% ipython --no-banner

In [1]: import numpy as np

In [2]: np.set_printoptions(precision=1, suppress=True, linewidth=160, floatmode="fixed")

In [3]: def rnd(a):
   ...:     return np.round(a, 1) + 0
   ...: 

In [4]: feats = np.load("a.npy")

In [5]: print(feats)
[[ 2  3  3  1 -2]
 [ 3  2  3  3  1]
 [ 3  3  2  3  3]
 [ 1  3  3  2  3]
 [-2  1  3  3  2]]

In [6]: r0 = np.array([-3, 1])

In [7]: print(np.cross(feats[3, :3], feats[4, :3]))
[ 6 -9  7]

In [8]: vec = np.array([-3, -3, 2, -1, 1])

In [9]: target = feats @ vec

In [10]: print(target)
[-12 -11 -14  -5   8]

In [11]: print(rnd(np.linalg.solve(feats, -1 * target)))
[ 3.0  3.0 -2.0  1.0 -1.0]

In [12]: print(rnd(np.linalg.solve(feats.T, feats[0])))
[1.0 0.0 0.0 0.0 0.0]

In [13]: print(rnd(np.linalg.solve(feats, target + feats[:, 1])))
[-3.0 -2.0  2.0 -1.0  1.0]

In [14]: print(rnd(np.linalg.solve(feats, feats[:, 4])))
[0.0 0.0 0.0 0.0 1.0]

In [15]: print(rnd(np.linalg.det(feats.T)))
-176.0

In [16]: print(rnd(np.linalg.det(feats[::-1])))
-176.0

In [17]: print(np.diff(feats, axis=0))
[[ 1 -1  0  2  3]
 [ 0  1 -1  0  2]
 [-2  0  1 -1  0]
 [-3 -2  0  1 -1]]

In [18]: feats[:, 5]
Traceback (most recent call last):
  Cell In[18], line 1
    feats[:, 5]
IndexError: index 5 is out of bounds for axis 1 with size 5


In [19]: print(feats.sum(axis=1))
[ 7 12 14 12  7]

In [20]: print(feats - feats[0])
[[ 0  0  0  0  0]
 [ 1 -1  0  2  3]
 [ 1  0 -1  2  5]
 [-1  0  0  1  5]
 [-4 -2  0  2  4]]

In [21]: print(np.count_nonzero(feats))
25

In [22]: print(np.abs(feats).max())
3

In [23]: mat = np.array([[2, -2, 3, 1, -3],
    ...:     [-2, 3, -2, 3, 0],
    ...:     [-1, 3, 2, 3, 2],
    ...:     [3, 0, 0, -2, -3],
    ...:     [1, -2, -3, -3, -1]])

In [24]: print(np.linalg.matrix_power(mat, 4))
[[  19  385  -14  277 -135]
 [  18  -49  -29 -100    8]
 [   5   13  -42  -23  -51]
 [ -45  219   15  256  -72]
 [  -2  -73   85  -14   90]]

In [25]: print(np.allclose(mat @ mat.T, mat.T @ mat))
False

In [26]: print((mat - mat.T) / 2)
[[ 0.0  0.0  2.0 -1.0 -2.0]
 [ 0.0  0.0 -2.5  1.5  1.0]
 [-2.0  2.5  0.0  1.5  2.5]
 [ 1.0 -1.5 -1.5  0.0  0.0]
 [ 2.0 -1.0 -2.5  0.0  0.0]]

In [27]: print((mat + mat.T) / 2)
[[ 2.0 -2.0  1.0  2.0 -1.0]
 [-2.0  3.0  0.5  1.5 -1.0]
 [ 1.0  0.5  2.0  1.5 -0.5]
 [ 2.0  1.5  1.5 -2.0 -3.0]
 [-1.0 -1.0 -0.5 -3.0 -1.0]]

In [28]: print(rnd(np.linalg.det(mat)))
-154.0

In [29]: print(np.allclose(mat, mat.T))
False

In [30]: hat = np.triu(np.array([[1, 1, 3, 1, -1],
    ...:     [-3, 2, 3, -1, -1],
    ...:     [-1, 3, 0, -1, 0],
    ...:     [-2, 3, 1, 1, -3],
    ...:     [-2, 0, -3, 0, 2]]), 1) + np.eye(5)

In [31]: other = hat @ mat @ np.linalg.inv(hat)

In [32]: print(hat @ mat - mat @ hat)
[[ -3.0  12.0   7.0  12.0   7.0]
 [ -7.0  13.0   6.0  17.0  20.0]
 [ -3.0   1.0  -6.0   8.0  14.0]
 [ -3.0   3.0   0.0   6.0   0.0]
 [  0.0  -1.0   3.0  -6.0 -10.0]]

In [33]: print(rnd(np.linalg.det(other)))
-154.0

In [34]: print(other)
[[ -1.0  13.0 -26.0   2.0  19.0]
 [ -9.0  23.0 -35.0  14.0  66.0]
 [ -4.0   7.0  -7.0   9.0  35.0]
 [  0.0   6.0  -9.0   4.0  18.0]
 [  1.0  -3.0   3.0  -4.0 -15.0]]

In [35]: print(rnd(np.poly(other)))
[  1.0  -4.0  -1.0  23.0 -80.0 154.0]

In [36]: def softmax(z):
    ...:     e = np.exp(z - z.max(axis=-1, keepdims=True))
    ...:     return e / e.sum(axis=-1, keepdims=True)
    ...: 

In [37]: print(rnd(softmax(10 * other[1])))
[0.0 0.0 0.0 0.0 1.0]

In [38]: scores = other @ other.T / np.sqrt(5)

In [39]: print(softmax(scores).round(6).argmax(axis=1))
[1 1 1 1 4]

In [40]: print(rnd(softmax(scores + np.triu(np.full(scores.shape, -np.inf), 1))))
[[1.0 0.0 0.0 0.0 0.0]
 [0.0 1.0 0.0 0.0 0.0]
 [0.0 1.0 0.0 0.0 0.0]
 [0.0 1.0 0.0 0.0 0.0]
 [0.0 0.0 0.0 0.0 1.0]]
